$ python -q
>>> import numpy as np
>>> np.set_printoptions(precision=1, suppress=True, linewidth=160, sign=" ")
>>> E = np.loadtxt("sample1.csv", delimiter=",")
>>> E
array([[ 2.,  0.,  0.,  0.],
       [ 0.,  2.,  0.,  0.],
       [ 0.,  0.,  0.,  2.],
       [ 0.,  0.,  0.,  0.]])
>>> P = np.triu(np.array([[3, 3, 3, 0], [2, 0, 2, 3], [3, 1, 0, 3], [2, 2, 1, 2]]), 1) + np.eye(4)
>>> A2 = P @ E @ np.linalg.inv(P)
>>> np.poly(A2)
array([ 1., -4.,  4.,  0.,  0.])
>>> A2
array([[ 2.,  0., -6., 24.],
       [ 0.,  2., -4., 10.],
       [ 0.,  0.,  0.,  2.],
       [ 0.,  0.,  0.,  0.]])
>>> np.linalg.svd(E, compute_uv=False)
array([ 2.,  2.,  2.,  0.])
>>> E[:, 0] @ E[:, 1]
np.float64(0.0)
>>> np.linalg.pinv(E)
array([[ 0.5,  0. ,  0. ,  0. ],
       [ 0. ,  0.5,  0. ,  0. ],
       [ 0. ,  0. ,  0. ,  0. ],
       [ 0. ,  0. ,  0.5,  0. ]])
>>> U, s, vt = np.linalg.svd(E)
>>> V = vt[:(s > 1e-8).sum()]
>>> rng = np.random.default_rng(962127)
>>> x0 = E[0] + 2 * E[3] + rng.integers(2) * np.eye(4)[1]
>>> x0
array([ 2.,  1.,  0.,  0.])
>>> np.linalg.matrix_rank(np.vstack([E, x0]))
np.int64(3)
>>> np.round(np.linalg.norm(x0 - V.T @ V @ x0), 1)
np.float64(0.0)
>>> [int(np.linalg.matrix_rank(np.linalg.matrix_power(E, p))) for p in range(1, 5)]
[3, 2, 2, 2]
>>> np.linalg.matrix_power(E - np.diag(np.diag(E)), 4)
array([[ 0.,  0.,  0.,  0.],
       [ 0.,  0.,  0.,  0.],
       [ 0.,  0.,  0.,  0.],
       [ 0.,  0.,  0.,  0.]])
>>> np.linalg.matrix_rank(E - E[0, 0] * np.eye(4))
np.int64(2)
>>> E @ E
array([[ 4.,  0.,  0.,  0.],
       [ 0.,  4.,  0.,  0.],
       [ 0.,  0.,  0.,  0.],
       [ 0.,  0.,  0.,  0.]])
>>> np.unique(E.round(6), axis=0).shape
(4, 4)
>>> E @ np.linalg.pinv(E) @ E
array([[ 2.,  0.,  0.,  0.],
       [ 0.,  2.,  0.,  0.],
       [ 0.,  0.,  0.,  2.],
       [ 0.,  0.,  0.,  0.]])
>>> np.allclose(E[:-1].T @ np.linalg.lstsq(E[:-1].T, E[-1])[0], E[-1])
True
>>> M = np.load("m.npy")
>>> M
array([[ 3.,  3.,  2.],
       [ 5.,  3.,  1.],
       [ 0.,  0.,  2.]])
>>> G = M.T @ M
>>> np.linalg.svd(M, compute_uv=False) ** 2
array([ 55.6,   4.8,   0.5])
>>> G
array([[ 34.,  24.,  11.],
       [ 24.,  18.,   9.],
       [ 11.,   9.,   9.]])
>>> np.linalg.eigvalsh(G)[::-1]
array([ 55.6,   4.8,   0.5])
>>> np.linalg.matrix_rank(G)
np.int64(3)
>>> Lm = np.linalg.cholesky(G)
>>> Lm @ Lm.T
array([[ 34.,  24.,  11.],
       [ 24.,  18.,   9.],
       [ 11.,   9.,   9.]])
>>> Lm
array([[ 5.8,  0. ,  0. ],
       [ 4.1,  1. ,  0. ],
       [ 1.9,  1.2,  2. ]])
>>> np.diag(Lm) ** 2
array([ 34. ,   1.1,   4. ])
